$ python -q
>>> import numpy as np
>>> from numpy import linalg as LA
>>> np.set_printoptions(precision=2, suppress=True, linewidth=140)
>>> tidy = lambda a: np.round(a, 2) + 0
>>> feats = np.load("m.npy")
>>> tidy(feats)
array([[-0.78, -0.61, -0.19,  0.26,  0.88,  0.03,  3.43,  1.54, -1.17,  0.07],
       [-0.61,  0.78, -0.61,  1.77,  0.02, -3.47, -1.37, -0.36,  2.28, -1.41],
       [-0.19, -0.61, -0.7 , -1.43,  0.62, -0.95,  1.34,  0.91,  0.67,  0.38],
       [ 0.26,  1.77, -1.43, -0.08,  0.24, -0.3 ,  3.03, -0.67,  1.83,  2.27],
       [ 0.88,  0.02,  0.62,  0.24,  2.04, -1.86, -0.2 ,  2.46,  0.61,  1.73],
       [ 0.03, -3.47, -0.95, -0.3 , -1.86, -3.01,  1.86, -1.63, -3.1 ,  0.81],
       [ 3.43, -1.37,  1.34,  3.03, -0.2 ,  1.86,  1.42, -1.81, -0.46, -0.83],
       [ 1.54, -0.36,  0.91, -0.67,  2.46, -1.63, -1.81, -0.39, -1.25,  0.19],
       [-1.17,  2.28,  0.67,  1.83,  0.61, -3.1 , -0.46, -1.25, -2.68, -0.3 ],
       [ 0.07, -1.41,  0.38,  2.27,  1.73,  0.81, -0.83,  0.19, -0.3 , -2.6 ]])
>>> t = np.radians(60)
>>> r_ = np.eye(10)
>>> r_[0, 0] = r_[4, 4] = np.cos(t)
>>> r_[0, 4], r_[4, 0] = -np.sin(t), np.sin(t)
>>> tidy(r_)
array([[ 0.5 ,  0.  ,  0.  ,  0.  , -0.87,  0.  ,  0.  ,  0.  ,  0.  ,  0.  ],
       [ 0.  ,  1.  ,  0.  ,  0.  ,  0.  ,  0.  ,  0.  ,  0.  ,  0.  ,  0.  ],
       [ 0.  ,  0.  ,  1.  ,  0.  ,  0.  ,  0.  ,  0.  ,  0.  ,  0.  ,  0.  ],
       [ 0.  ,  0.  ,  0.  ,  1.  ,  0.  ,  0.  ,  0.  ,  0.  ,  0.  ,  0.  ],
       [ 0.87,  0.  ,  0.  ,  0.  ,  0.5 ,  0.  ,  0.  ,  0.  ,  0.  ,  0.  ],
       [ 0.  ,  0.  ,  0.  ,  0.  ,  0.  ,  1.  ,  0.  ,  0.  ,  0.  ,  0.  ],
       [ 0.  ,  0.  ,  0.  ,  0.  ,  0.  ,  0.  ,  1.  ,  0.  ,  0.  ,  0.  ],
       [ 0.  ,  0.  ,  0.  ,  0.  ,  0.  ,  0.  ,  0.  ,  1.  ,  0.  ,  0.  ],
       [ 0.  ,  0.  ,  0.  ,  0.  ,  0.  ,  0.  ,  0.  ,  0.  ,  1.  ,  0.  ],
       [ 0.  ,  0.  ,  0.  ,  0.  ,  0.  ,  0.  ,  0.  ,  0.  ,  0.  ,  1.  ]])
>>> Y = feats @ r_.T
>>> tidy(LA.det(r_)), np.trace(r_)
(np.float64(1.0), np.float64(9.0))
>>> tidy(LA.svd(feats, compute_uv=False)), tidy(LA.svd(Y, compute_uv=False))
(array([7., 7., 7., 5., 5., 4., 4., 2., 1., 0.]), array([7., 7., 7., 5., 5., 4., 4., 2., 1., 0.]))
>>> E = np.load("mat.npy")
>>> E
array([[ 0.91,  1.4 ,  0.36,  3.74,  0.07,  2.01, -0.58, -3.62,  0.71],
       [ 1.2 ,  2.43,  1.66,  3.78, -1.61,  4.38,  0.28, -3.5 , -0.83],
       [ 1.5 , -0.96, -0.24, -0.34, -3.85,  0.45, -0.08, -4.57,  2.7 ],
       [ 1.87,  0.03,  1.01, -0.31, -5.51,  2.82,  0.74, -4.62,  1.19],
       [ 1.22,  1.51, -0.22,  5.7 ,  1.  ,  1.8 , -1.22, -5.38,  1.83],
       [ 0.93, -0.71, -1.19,  1.68, -0.19, -1.26, -1.09, -4.  ,  3.15],
       [-2.49,  2.55, -1.46, 10.47, -2.44,  4.99,  1.65, -7.35,  0.8 ],
       [ 1.16,  1.53, -0.19,  5.67,  1.07,  1.91, -1.34, -5.39,  1.79],
       [ 0.  ,  0.09,  0.08, -0.04,  0.03, -0.03,  0.  ,  0.  , -0.01],
       [-0.46,  3.38, -0.22, 10.04, -0.11,  4.89,  0.06, -6.91,  0.66],
       [-0.46, -0.27, -1.69,  4.03, -3.31,  1.07,  0.6 , -6.24,  3.  ],
       [-3.97,  1.44, -2.84,  8.85,  1.18,  1.44,  1.12, -3.24,  0.52],
       [ 0.67, -2.37, -0.59, -4.18, -3.96, -1.59,  0.58, -1.  ,  2.16],
       [-2.47,  1.18, -1.31,  6.6 , -5.27,  4.4 ,  2.76, -6.03,  0.77],
       [ 1.21,  0.25,  0.  ,  1.78, -1.87,  1.09, -0.33, -4.03,  1.7 ],
       [ 1.82,  0.03,  1.  , -0.39, -5.75,  2.91,  0.71, -4.62,  1.18],
       [-2.02, -0.69, -1.24,  0.4 , -2.25,  0.15,  1.62, -0.31,  0.15],
       [-2.18,  1.34, -1.83,  8.39, -4.5 ,  4.29,  2.  , -7.8 ,  1.76],
       [-3.77, -1.2 , -2.9 ,  2.68, -3.65, -0.01,  2.47, -2.33,  1.49],
       [ 1.23,  1.61, -0.25,  5.73,  1.04,  1.82, -1.23, -5.42,  1.86],
       [-1.72, -0.54, -1.65,  2.31, -1.39, -0.17,  0.83, -2.14,  1.32],
       [ 1.24, -2.02, -1.58, -0.39, -2.18, -1.94, -0.84, -4.64,  4.12],
       [ 0.89, -0.02,  0.59, -0.13, -2.77,  1.37,  0.39, -2.34,  0.64],
       [ 0.24,  0.17, -0.54,  1.89,  0.87, -0.21, -0.71, -1.76,  1.11],
       [-1.17, -1.45, -2.48,  2.17, -2.58, -1.11,  0.61, -4.42,  3.41],
       [ 0.84,  1.4 ,  0.22,  3.81,  0.09,  2.09, -0.61, -3.56,  0.78],
       [-1.03, -1.47, -2.5 ,  2.1 , -2.54, -1.07,  0.42, -4.39,  3.44],
       [ 0.21, -1.19, -0.33, -2.06, -1.97, -0.88,  0.27, -0.4 ,  1.06],
       [ 1.84,  1.4 ,  0.76,  3.62, -2.6 ,  3.51, -0.24, -5.88,  1.37],
       [-1.36,  0.47, -0.43,  2.34, -3.12,  2.28,  1.71, -2.07, -0.19],
       [-0.51,  0.49,  0.12,  2.02, -5.95,  3.73,  2.08, -4.47,  0.44],
       [ 1.36,  1.18,  1.3 ,  1.58, -3.65,  3.62,  0.42, -4.04,  0.22],
       [ 0.08,  0.89, -0.99,  5.84, -4.09,  3.3 ,  0.81, -8.02,  2.57],
       [-2.56,  2.62, -1.46, 10.54, -2.47,  4.93,  1.8 , -7.34,  0.84],
       [-3.13,  3.55, -0.69, 10.73, -1.25,  5.96,  2.05, -4.98, -1.34],
       [-2.5 ,  2.63, -1.46, 10.51, -2.39,  4.95,  1.6 , -7.24,  0.83],
       [-0.84,  3.12,  0.23,  8.15, -0.97,  5.  ,  0.77, -5.28, -0.56],
       [-3.64,  2.44, -1.48,  8.82, -0.54,  3.85,  1.91, -3.35, -0.9 ],
       [-3.71,  1.01, -1.32,  4.71, -3.44,  3.25,  3.06, -1.93, -0.92]])
>>> hat = E @ LA.solve(E.T @ E, E.T)
>>> tidy(LA.eigvalsh(hat))
array([0., 0., 0., 0., 0., 0., 0., 0., 0., 0., 0., 0., 0., 0., 0., 0., 0., 0., 0., 0., 0., 0., 0., 0., 0., 0., 0., 0., 0., 0., 1., 1., 1.,
       1., 1., 1., 1., 1., 1.])
>>> W2 = E[[32, 1]].astype(float)
>>> for _ in range(4):
...     lab = LA.norm(E[:, None] - W2, axis=-1).argmin(axis=1)
...     W2 = np.array([E[lab == j].mean(axis=0) for j in range(2)])
... 
>>> lab
array([1, 1, 1, 1, 1, 1, 0, 1, 1, 0, 1, 0, 1, 0, 1, 1, 1, 0, 1, 1, 1, 1, 1, 1, 1, 1, 1, 1, 1, 1, 1, 1, 0, 0, 0, 0, 0, 0, 0])
>>> np.bincount(lab)
array([12, 27])
>>> tidy(W2)
array([[-2.32,  2.18, -1.24,  8.64, -2.19,  4.27,  1.63, -5.79,  0.42],
       [ 0.31,  0.04, -0.4 ,  1.82, -2.09,  1.06,  0.2 , -3.52,  1.47]])
>>> m1 = np.load("run16.npy")
>>> m1
array([[10,  7,  3],
       [ 7,  0,  9],
       [ 3,  9,  2]])
>>> np.all(LA.eigvalsh(m1) > 0)
np.False_
>>> tidy(LA.eigvalsh(m1).min())
np.float64(-8.7)
>>> [round(float(LA.det(m1[:i, :i])), 2) + 0 for i in range(1, 4)]
[10.0, -49.0, -530.0]
>>> U, s, vt = LA.svd(m1, full_matrices=False)
>>> tidy(U.T @ m1 @ vt.T)
array([[17.14,  0.  ,  0.  ],
       [ 0.  ,  8.7 ,  0.  ],
       [ 0.  ,  0.  ,  3.56]])
>>> tidy(np.sqrt((s ** 2).sum())), tidy(LA.norm(m1))
(np.float64(19.54), np.float64(19.54))
>>> tidy(s)
array([17.14,  8.7 ,  3.56])
